$ ipython --no-banner

In [1]: import numpy as np

In [2]: np.set_printoptions(precision=1, suppress=True, linewidth=100, sign=" ")

In [3]: arr = np.loadtxt("out13.csv", delimiter=",")

In [4]: print(arr)
[[  2.9   3. ]
 [ 23.7  24. ]
 [ 21.   20.6]
 [ 12.   12.2]
 [ 26.8  27.6]]

In [5]: x0 = np.array([-5, 5])

In [6]: target = arr @ x0

In [7]: print(np.linalg.solve(arr.T @ arr, arr.T @ target))
[-5.  5.]

In [8]: print(np.round(np.linalg.pinv(arr) @ arr, 1) + 0)
[[ 1.  0.]
 [ 0.  1.]]

In [9]: print(np.linalg.lstsq(arr, target)[0])
[-5.  5.]

In [10]: rng = np.random.default_rng(398752)

In [11]: target = target + 0.3 * rng.normal(size=5)

In [12]: print(target)
[ 1.   1.4 -2.   1.1  4.1]

In [13]: beta, *_ = np.linalg.lstsq(arr, target)

In [14]: print([round(float(np.linalg.norm(np.linalg.solve(arr.T @ arr + lam * np.eye(2), arr.T @ target))), 2) for lam in (0, 1, 10, 100)])
[7.3, 1.8, 0.24, 0.05]

In [15]: print(np.round(arr.T @ (target - arr @ beta), 1) + 0)
[ 0.  0.]

In [16]: print(np.round(np.linalg.norm(target - arr @ beta), 1))
0.5

In [17]: print(beta.round())
[-5.  5.]

In [18]: idx = rng.integers(0, 2, 4)

In [19]: M = np.triu((idx[:, None] == idx) & (rng.random((4, 4)) < 0.8), 1).astype(int)

In [20]: M += M.T

In [21]: print(M)
[[ 0  1  1  0]
 [ 1  0  1  0]
 [ 1  1  0  0]
 [ 0  0  0  0]]

In [22]: # symmetric

In [23]: print(np.round(np.linalg.eigvalsh(M).min(), 1))
-1.0

In [24]: print(np.all(np.linalg.eigvalsh(M) > 0))
False

In [25]: t = np.radians(120)

In [26]: Rm = np.eye(4)

In [27]: Rm[1, 1] = Rm[2, 2] = np.cos(t)

In [28]: Rm[1, 2], Rm[2, 1] = -np.sin(t), np.sin(t)

In [29]: print(Rm)
[[ 1.   0.   0.   0. ]
 [ 0.  -0.5 -0.9  0. ]
 [ 0.   0.9 -0.5  0. ]
 [ 0.   0.   0.   1. ]]

In [30]: out = M @ Rm.T

In [31]: print(np.round(np.linalg.det(Rm), 1), round(float(np.trace(Rm)), 1))
1.0 1.0

In [32]: print(out)
[[ 0.  -1.4  0.4  0. ]
 [ 1.  -0.9 -0.5  0. ]
 [ 1.  -0.5  0.9  0. ]
 [ 0.   0.   0.   0. ]]

In [33]: print(np.linalg.svd(M, compute_uv=False), np.linalg.svd(out, compute_uv=False))
[ 2.  1.  1.  0.] [ 2.  1.  1.  0.]

In [34]: print(np.allclose(np.linalg.norm(M, axis=1), np.linalg.norm(out, axis=1)))
True

In [35]: vals, vecs = np.linalg.eigh(M)

In [36]: print(np.abs(vecs[:, -1]).round(6).argmax())
0

In [37]: print(vals)
[-1. -1.  0.  2.]

In [38]: print(np.linalg.eigvalsh(M @ M))
[ 0.  1.  1.  4.]

In [39]: print(np.unique(vals.round(6) + 0, return_counts=True)[1])
[ 2  1  1]

In [40]: print(np.round(vecs.T @ vecs, 1) + 0)
[[ 1.  0.  0.  0.]
 [ 0.  1.  0.  0.]
 [ 0.  0.  1.  0.]
 [ 0.  0.  0.  1.]]

In [41]: print(np.linalg.svd(M, compute_uv=False))
[ 2.  1.  1.  0.]

In [42]: print(np.abs(vecs[:, -1]))
[ 0.6  0.6  0.6  0. ]

In [43]: hat = np.triu(np.array([[0, 2, -1, 0], [-3, 2, -2, 1], [-3, 3, 1, -2], [-1, 2, -2, 1]]), 1) + np.eye(4)

In [44]: out = hat @ M @ np.linalg.inv(hat)

In [45]: print(np.trace(out), np.trace(M))
0.0 0

In [46]: print(round(float(np.linalg.det(out)), 1))
0.0

In [47]: print(out)
[[ 1. -2.  0.  2.]
 [-1.  0.  0.  0.]
 [ 1. -1. -1. -1.]
 [ 0.  0.  0.  0.]]

In [48]: A = np.load("m.npy")

In [49]: print(A)
[[-0.6 -0.1 -0.8]
 [ 0.8 -0.1 -0.5]
 [ 0.  -1.   0.1]]

In [50]: Q = A.astype(float).copy()

In [51]: for j in range(3):
    ...:     Q[:, j] -= Q[:, :j] @ (Q[:, :j].T @ Q[:, j])
    ...:     Q[:, j] /= np.linalg.norm(Q[:, j])
    ...: 

In [52]: print(Q)
[[-0.6 -0.1 -0.8]
 [ 0.8 -0.1 -0.5]
 [ 0.  -1.   0.1]]

In [53]: print(np.round(Q.T @ A, 1) + 0)
[[ 1.  0.  0.]
 [ 0.  1.  0.]
 [ 0.  0.  1.]]

In [54]: idx = rng.permutation(3)

In [55]: print(idx)
[ 1  2  0]

In [56]: out = Q[idx][:, idx]

In [57]: print(np.diag(out))
[-0.1  0.1 -0.6]

In [58]: print(out)
[[-0.1 -0.5  0.8]
 [-1.   0.1  0. ]
 [-0.1 -0.8 -0.6]]
